$ python -q
>>> import numpy as np
>>> from numpy import linalg as LA
>>> np.set_printoptions(precision=2, suppress=True, linewidth=140)
>>> A = np.maximum(np.array([[0],
...     [1],
...     [-2],
...     [2],
...     [-3],
...     [1],
...     [-1],
...     [-3],
...     [3],
...     [1],
...     [2],
...     [2],
...     [2],
...     [-2],
...     [2],
...     [-2]]) @ np.array([[2, 1, 0, 1, 3, 0, 3, 2, 3, 1]]) + np.array([0, 2, -2, 0, 1, 2, 2, 2, -1, 0]), 0)
>>> A
array([[ 0,  2,  0,  0,  1,  2,  2,  2,  0,  0],
       [ 2,  3,  0,  1,  4,  2,  5,  4,  2,  1],
       [ 0,  0,  0,  0,  0,  2,  0,  0,  0,  0],
       [ 4,  4,  0,  2,  7,  2,  8,  6,  5,  2],
       [ 0,  0,  0,  0,  0,  2,  0,  0,  0,  0],
       [ 2,  3,  0,  1,  4,  2,  5,  4,  2,  1],
       [ 0,  1,  0,  0,  0,  2,  0,  0,  0,  0],
       [ 0,  0,  0,  0,  0,  2,  0,  0,  0,  0],
       [ 6,  5,  0,  3, 10,  2, 11,  8,  8,  3],
       [ 2,  3,  0,  1,  4,  2,  5,  4,  2,  1],
       [ 4,  4,  0,  2,  7,  2,  8,  6,  5,  2],
       [ 4,  4,  0,  2,  7,  2,  8,  6,  5,  2],
       [ 4,  4,  0,  2,  7,  2,  8,  6,  5,  2],
       [ 0,  0,  0,  0,  0,  2,  0,  0,  0,  0],
       [ 4,  4,  0,  2,  7,  2,  8,  6,  5,  2],
       [ 0,  0,  0,  0,  0,  2,  0,  0,  0,  0]])
>>> f = np.array([-3, -4])
>>> np.cross(A[6, :3], A[0, :3])
array([0, 0, 0])
>>> np.correlate(A[6], A[0], "full")
array([0, 0, 0, 2, 2, 2, 1, 4, 4, 6, 2, 0, 0, 4, 0, 0, 0, 0, 0])
>>> round(LA.norm(A, 1), 2), round(LA.norm(A, np.inf), 2)
(np.float64(68.0), np.float64(56.0))
>>> round(LA.norm(A, "nuc"), 2)
np.float64(51.7)
>>> U, sv, Vh = LA.svd(A)
>>> vecs = Vh[:(sv > 1e-8).sum()]
>>> rng = np.random.default_rng(612402)
>>> vec = A[3] + -2 * A[9] + rng.integers(2) * np.eye(10)[0]
>>> vec
array([ 1., -2.,  0.,  0., -1., -2., -2., -2.,  1.,  0.])
>>> LA.matrix_rank(np.vstack([A, vec]))
np.int64(6)
>>> np.round(np.diag(vecs.T @ vecs), 2) + 0
array([0.43, 1.  , 0.  , 0.11, 0.37, 1.  , 0.45, 0.53, 1.  , 0.11])
>>> X = np.array([[25, 15, 13, 16, 12],
...     [15, 22, 8, 18, 12],
...     [13, 8, 10, 8, 4],
...     [16, 18, 8, 17, 12],
...     [12, 12, 4, 12, 12]])
>>> X
array([[25, 15, 13, 16, 12],
       [15, 22,  8, 18, 12],
       [13,  8, 10,  8,  4],
       [16, 18,  8, 17, 12],
       [12, 12,  4, 12, 12]])
>>> vals, vecs = LA.eigh(X)
>>> vec = np.array([3, 1, -2, -3, -2])
>>> LA.eigvalsh(X[1:, 1:])
array([ 0.69,  3.65,  7.  , 49.66])
>>> round(float(vec @ X @ vec / (vec @ vec)), 2), round(float(vals[0]), 2), np.round(vals[-1], 2)
(2.74, 0.69, np.float64(67.71))
>>> vec @ X @ vec
np.int64(74)
>>> (np.sign(vecs[:, -1].round(6)) == np.sign(vecs[0, -1].round(6))).astype(int)
array([1, 1, 1, 1, 1])
